In [1]: import numpy as np

In [2]: from numpy import linalg as LA

In [3]: np.set_printoptions(precision=3, suppress=True, linewidth=140)

In [4]: feats = np.load("a.npy")

In [5]: print(feats)
[[0. 1. 1. 1. 1. 1. 1. 1.]
 [1. 0. 1. 1. 1. 1. 1. 1.]
 [1. 1. 0. 1. 1. 1. 1. 1.]
 [1. 1. 1. 0. 1. 1. 1. 1.]
 [1. 1. 1. 1. 0. 1. 1. 1.]
 [1. 1. 1. 1. 1. 0. 1. 1.]
 [1. 1. 1. 1. 1. 1. 0. 1.]
 [1. 1. 1. 1. 1. 1. 1. 0.]]

In [6]: print(np.all(LA.eigvalsh(feats) > 0))
False

In [7]: LA.cholesky(feats)
LinAlgError: Matrix is not positive definite


In [8]: print(feats @ (-1.0) ** np.arange(8))
[-1.  1. -1.  1. -1.  1. -1.  1.]

In [9]: print(np.sort(np.abs(np.fft.fft(feats[0]))), np.sort(LA.svd(feats, compute_uv=False)))
[1. 1. 1. 1. 1. 1. 1. 7.] [1. 1. 1. 1. 1. 1. 1. 7.]

In [10]: print(feats @ np.ones(8))
[7. 7. 7. 7. 7. 7. 7. 7.]

In [11]: print((feats @ feats)[0])
[7. 6. 6. 6. 6. 6. 6. 6.]

In [12]: ev, V = LA.eigvalsh(feats)
ValueError: too many values to unpack (expected 2)


In [13]: ev, V = LA.eigh(feats)

In [14]: print(np.abs(V[:, -1]))
[0.354 0.354 0.354 0.354 0.354 0.354 0.354 0.354]

In [15]: print(LA.svd(feats, compute_uv=False))
[7. 1. 1. 1. 1. 1. 1. 1.]

In [16]: print(ev)
[-1. -1. -1. -1. -1. -1. -1.  7.]

In [17]: print(np.round(V @ np.diag(ev) @ V.T, 3) + 0)
[[0. 1. 1. 1. 1. 1. 1. 1.]
 [1. 0. 1. 1. 1. 1. 1. 1.]
 [1. 1. 0. 1. 1. 1. 1. 1.]
 [1. 1. 1. 0. 1. 1. 1. 1.]
 [1. 1. 1. 1. 0. 1. 1. 1.]
 [1. 1. 1. 1. 1. 0. 1. 1.]
 [1. 1. 1. 1. 1. 1. 0. 1.]
 [1. 1. 1. 1. 1. 1. 1. 0.]]

In [18]: print(feats @ feats)
[[7. 6. 6. 6. 6. 6. 6. 6.]
 [6. 7. 6. 6. 6. 6. 6. 6.]
 [6. 6. 7. 6. 6. 6. 6. 6.]
 [6. 6. 6. 7. 6. 6. 6. 6.]
 [6. 6. 6. 6. 7. 6. 6. 6.]
 [6. 6. 6. 6. 6. 7. 6. 6.]
 [6. 6. 6. 6. 6. 6. 7. 6.]
 [6. 6. 6. 6. 6. 6. 6. 7.]]

In [19]: print(np.argwhere(np.triu(feats)))
[[0 1]
 [0 2]
 [0 3]
 [0 4]
 [0 5]
 [0 6]
 [0 7]
 [1 2]
 [1 3]
 [1 4]
 [1 5]
 [1 6]
 [1 7]
 [2 3]
 [2 4]
 [2 5]
 [2 6]
 [2 7]
 [3 4]
 [3 5]
 [3 6]
 [3 7]
 [4 5]
 [4 6]
 [4 7]
 [5 6]
 [5 7]
 [6 7]]

In [20]: low = np.diag(feats.sum(axis=1)) - feats

In [21]: print(LA.matrix_rank(low))
7

In [22]: print(low)
[[ 7. -1. -1. -1. -1. -1. -1. -1.]
 [-1.  7. -1. -1. -1. -1. -1. -1.]
 [-1. -1.  7. -1. -1. -1. -1. -1.]
 [-1. -1. -1.  7. -1. -1. -1. -1.]
 [-1. -1. -1. -1.  7. -1. -1. -1.]
 [-1. -1. -1. -1. -1.  7. -1. -1.]
 [-1. -1. -1. -1. -1. -1.  7. -1.]
 [-1. -1. -1. -1. -1. -1. -1.  7.]]

In [23]: print((LA.eigvalsh(low) < 1e-8).sum())
1

In [24]: print(np.allclose(feats, feats.T))
True

In [25]: print((feats + feats.T) / 2)
[[0. 1. 1. 1. 1. 1. 1. 1.]
 [1. 0. 1. 1. 1. 1. 1. 1.]
 [1. 1. 0. 1. 1. 1. 1. 1.]
 [1. 1. 1. 0. 1. 1. 1. 1.]
 [1. 1. 1. 1. 0. 1. 1. 1.]
 [1. 1. 1. 1. 1. 0. 1. 1.]
 [1. 1. 1. 1. 1. 1. 0. 1.]
 [1. 1. 1. 1. 1. 1. 1. 0.]]

In [26]: assert feats == feats.T
ValueError: The truth value of an array with more than one element is ambiguous. Use a.any() or a.all()


In [27]: print(LA.matrix_power(feats, 4))
[[301. 300. 300. 300. 300. 300. 300. 300.]
 [300. 301. 300. 300. 300. 300. 300. 300.]
 [300. 300. 301. 300. 300. 300. 300. 300.]
 [300. 300. 300. 301. 300. 300. 300. 300.]
 [300. 300. 300. 300. 301. 300. 300. 300.]
 [300. 300. 300. 300. 300. 301. 300. 300.]
 [300. 300. 300. 300. 300. 300. 301. 300.]
 [300. 300. 300. 300. 300. 300. 300. 301.]]

In [28]: print(np.round(LA.det(feats), 3))
-7.0
